% python3 -q
>>> import numpy as np
>>> from numpy import linalg as LA
>>> np.set_printoptions(precision=2, suppress=True, linewidth=100, floatmode="fixed")
>>> def rnd(a):
...     return np.round(a, 2) + 0
... 
>>> K = np.loadtxt("w.csv", delimiter=",")
>>> print(rnd(K))
[[ 0.99 -3.75 -0.42]
 [-2.93 -0.55 -3.46]
 [-2.73 -0.73  3.26]
 [ 0.66 -2.50 -0.62]]
>>> proj = K @ LA.solve(K.T @ K, K.T)
>>> print(np.allclose(proj @ proj, proj))
True
>>> A = np.loadtxt("mat.csv", delimiter=",")
>>> print(rnd(A))
[[0.27 0.18 0.18 0.18 0.18]
 [0.20 0.20 0.20 0.40 0.00]
 [0.17 0.00 0.33 0.17 0.33]
 [0.11 0.11 0.22 0.33 0.22]
 [0.14 0.14 0.29 0.00 0.43]]
>>> # a transition matrix
>>> proj = np.triu(np.array([[3, 3, 3, 1, -1],
...     [-2, 2, -3, 2, -3],
...     [2, -3, -2, -1, -2],
...     [2, 1, -2, -2, -3],
...     [2, 3, -2, -2, 1]]), 1) + np.eye(5)
>>> B = proj @ A @ LA.inv(proj)
>>> print(rnd(np.poly(B)))
[ 1.00 -1.57  0.68 -0.12  0.01  0.00]
>>> print(LA.matrix_rank(B))
5
>>> print(rnd(np.abs(LA.eigvals(A)).max()))
1.0
>>> print(rnd((A + A.T) / 2))
[[0.27 0.19 0.17 0.15 0.16]
 [0.19 0.20 0.10 0.26 0.07]
 [0.17 0.10 0.33 0.19 0.31]
 [0.15 0.26 0.19 0.33 0.11]
 [0.16 0.07 0.31 0.11 0.43]]
>>> print(rnd(np.sort(np.abs(LA.eigvals(A)))))
[0.09 0.09 0.25 0.25 1.00]
>>> B = np.array([[-3, -3, -1, 2], [-2, 2, 3, 1], [3, 1, 1, 2], [-3, 3, 2, 2]])
>>> basis = np.array([[9, 2], [-2, 5]])
>>> W0 = np.block([[B, np.array([[3, -3], [1, -2], [1, -2], [1, 0]])], [np.zeros((2, 4)), basis]])
>>> print(W0)
[[-3.00 -3.00 -1.00  2.00  3.00 -3.00]
 [-2.00  2.00  3.00  1.00  1.00 -2.00]
 [ 3.00  1.00  1.00  2.00  1.00 -2.00]
 [-3.00  3.00  2.00  2.00  1.00  0.00]
 [ 0.00  0.00  0.00  0.00  9.00  2.00]
 [ 0.00  0.00  0.00  0.00 -2.00  5.00]]
>>> x0 = np.array([2, 1, 3, 1, 0, 3])
>>> rhs = W0 @ x0
>>> print(rhs)
[-19.00   2.00   6.00   5.00   6.00  15.00]
>>> print(rnd(LA.solve(W0.T, W0[0])))
[1.00 0.00 0.00 0.00 0.00 0.00]
>>> print(rnd(LA.solve(W0, rhs + W0[:, 2])))
[2.00 1.00 4.00 1.00 0.00 3.00]
>>> print(rnd(LA.solve(W0, W0[:, 0])))
[1.00 0.00 0.00 0.00 0.00 0.00]
